% python3 -q
>>> import numpy as np
>>> from numpy import linalg as LA
>>> np.set_printoptions(precision=2, suppress=True, linewidth=160)
>>> m1 = np.loadtxt("layer8.csv", delimiter=",")
>>> m1
array([[-0.07,  0.16, -0.54, -0.3 ,  0.24,  0.73],
       [ 0.44, -0.45, -0.09, -0.73,  0.03, -0.24],
       [ 0.11,  0.38, -0.38,  0.08,  0.64, -0.53],
       [ 0.86,  0.32,  0.21,  0.21, -0.03,  0.26],
       [-0.18,  0.72,  0.27, -0.55, -0.26, -0.11],
       [ 0.13,  0.11, -0.66,  0.14, -0.68, -0.22]])
>>> # keeps lengths
>>> theta = np.radians(90)
>>> Rm = np.eye(6)
>>> Rm[3, 3] = Rm[2, 2] = np.cos(theta)
>>> Rm[3, 2], Rm[2, 3] = -np.sin(theta), np.sin(theta)
>>> Rm.round(2) + 0
array([[ 1.,  0.,  0.,  0.,  0.,  0.],
       [ 0.,  1.,  0.,  0.,  0.,  0.],
       [ 0.,  0.,  0.,  1.,  0.,  0.],
       [ 0.,  0., -1.,  0.,  0.,  0.],
       [ 0.,  0.,  0.,  0.,  1.,  0.],
       [ 0.,  0.,  0.,  0.,  0.,  1.]])
>>> B = m1 @ Rm.T
>>> np.allclose(LA.norm(m1, axis=1), LA.norm(B, axis=1))
True
>>> LA.svd(m1, compute_uv=False), LA.svd(B, compute_uv=False)
(array([1., 1., 1., 1., 1., 1.]), array([1., 1., 1., 1., 1., 1.]))
>>> round(float(LA.det(Rm)), 2), np.trace(Rm)
(1.0, np.float64(4.0))
>>> np.abs(B - m1).max(axis=0)
array([0.  , 0.  , 0.82, 0.84, 0.  , 0.  ])
>>> B
array([[-0.07,  0.16, -0.3 ,  0.54,  0.24,  0.73],
       [ 0.44, -0.45, -0.73,  0.09,  0.03, -0.24],
       [ 0.11,  0.38,  0.08,  0.38,  0.64, -0.53],
       [ 0.86,  0.32,  0.21, -0.21, -0.03,  0.26],
       [-0.18,  0.72, -0.55, -0.27, -0.26, -0.11],
       [ 0.13,  0.11,  0.14,  0.66, -0.68, -0.22]])
>>> np.allclose(m1 @ m1.T, B @ B.T)
True
>>> LA.pinv(B)
array([[-0.07,  0.44,  0.11,  0.86, -0.18,  0.13],
       [ 0.16, -0.45,  0.38,  0.32,  0.72,  0.11],
       [-0.3 , -0.73,  0.08,  0.21, -0.55,  0.14],
       [ 0.54,  0.09,  0.38, -0.21, -0.27,  0.66],
       [ 0.24,  0.03,  0.64, -0.03, -0.26, -0.68],
       [ 0.73, -0.24, -0.53,  0.26, -0.11, -0.22]])
>>> np.round(B.T @ B, 2) + 0
array([[1., 0., 0., 0., 0., 0.],
       [0., 1., 0., 0., 0., 0.],
       [0., 0., 1., 0., 0., 0.],
       [0., 0., 0., 1., 0., 0.],
       [0., 0., 0., 0., 1., 0.],
       [0., 0., 0., 0., 0., 1.]])
>>> np.round(B[:, 5] @ B[:, 2], 2)
np.float64(0.0)
